In [1]: import numpy as np

In [2]: np.set_printoptions(suppress=True, linewidth=140)

In [3]: mat = np.loadtxt("arr.csv", delimiter=",")

In [4]: print(mat)
[[-1.53  0.37  1.18]
 [-6.63  5.01 -0.27]
 [-4.51  1.2   3.65]
 [-2.99  0.78  2.4 ]
 [ 0.02  0.04  0.01]
 [-4.53  1.21  3.59]
 [-3.6   4.16 -2.7 ]
 [-8.06  5.39  0.9 ]
 [-4.21  2.19  1.5 ]
 [-2.39  2.78 -1.77]
 [-4.17  2.18  1.47]
 [-3.88  3.21 -0.58]
 [-5.38  3.6   0.62]
 [-4.22  2.17  1.51]
 [-1.49  0.39  1.2 ]
 [-5.1   4.6  -1.48]
 [-6.91  4.01  1.82]
 [ 0.01  0.   -0.03]
 [ 0.    0.01  0.02]
 [-6.57  5.   -0.27]
 [-1.49  0.39  1.18]
 [-3.91  3.17 -0.6 ]
 [-3.62  4.2  -2.71]]

In [5]: W1 = np.array([[-2, -1, -2, 3], [0, 0, 0, -2], [3, 3, -2, -3]])

In [6]: coef = np.array([2, 2, 0, -2])

In [7]: hid = np.maximum(mat @ W1 + coef, 0)

In [8]: print((hid > 0).astype(int))
[[1 1 1 0]
 [1 1 1 0]
 [1 1 1 0]
 [1 1 1 0]
 [1 1 0 0]
 [1 1 1 0]
 [1 0 1 0]
 [1 1 1 0]
 [1 1 1 0]
 [1 0 1 0]
 [1 1 1 0]
 [1 1 1 0]
 [1 1 1 0]
 [1 1 1 0]
 [1 1 1 0]
 [1 1 1 0]
 [1 1 1 0]
 [1 1 1 0]
 [1 1 0 0]
 [1 1 1 0]
 [1 1 1 0]
 [1 1 1 0]
 [1 0 1 0]]

In [9]: C = np.array([[3, 1, -1], [0, 2, 3], [-2, -2, -1], [-3, 1, -2]])

In [10]: print(W1 @ C)
[[-11   3  -5]
 [  6  -2   4]
 [ 22  10  14]]

In [11]: dist = np.linalg.norm(mat[:, None] - mat[None], axis=-1)

In [12]: print(dist.shape)
(23, 23)

In [13]: print(dist[:5, :5].round(2))
[[0.   7.05 3.96 1.95 1.97]
 [7.05 0.   5.86 6.19 8.31]
 [3.96 5.86 0.   2.01 5.93]
 [1.95 6.19 2.01 0.   3.91]
 [1.97 8.31 5.93 3.91 0.  ]]

In [14]: print(np.flatnonzero(dist[21] < dist.mean() / 2))
[ 9 11 12 21]

In [15]: print(dist.mean(axis=1).argmax())
7

In [16]: print(dist[21].round(6).argsort(kind="stable")[:4])
[21 11  9 12]

In [17]: data = np.array([[1.0, 0.9, 0.81, 0.73],
    ...:     [0.9, 1.0, 0.9, 0.81],
    ...:     [0.81, 0.9, 1.0, 0.9],
    ...:     [0.73, 0.81, 0.9, 1.0]])

In [18]: print(round(np.linalg.eigvals(data).sum().real, 2))
4.0

In [19]: U, sigma, vt = np.linalg.svd(data)

In [20]: print(np.argmax(sigma[:-1] / (sigma[1:] + 1e-6)) + 1)
1

In [21]: print(sigma.round(2))
[3.53 0.31 0.1  0.06]

In [22]: other = U[:, :1] @ np.diag(sigma[:1]) @ vt[:1]

In [23]: print(np.linalg.matrix_rank(other))
1

In [24]: print(np.linalg.matrix_rank(data, rtol=0.05))
2

In [25]: ev, V = np.linalg.eigh(data)

In [26]: vec = np.array([1, 1, 2, 2])

In [27]: print((np.sign(V[:, -1].round(6)) == np.sign(V[0, -1].round(6))).astype(int))
[1 1 1 1]

In [28]: print(np.round(V * np.sqrt(ev) @ V.T, 2))
[[0.78 0.44 0.33 0.28]
 [0.44 0.72 0.42 0.33]
 [0.33 0.42 0.72 0.44]
 [0.28 0.33 0.44 0.78]]

In [29]: print(np.round(np.linalg.eigvalsh(data[1:, 1:]), 2))
[0.07 0.19 2.74]

In [30]: Lm = np.linalg.cholesky(data)

In [31]: print(np.round(np.diag(Lm) ** 2, 2))
[1.   0.19 0.19 0.19]

In [32]: print(np.linalg.eigvalsh(data).min() > 0)
True
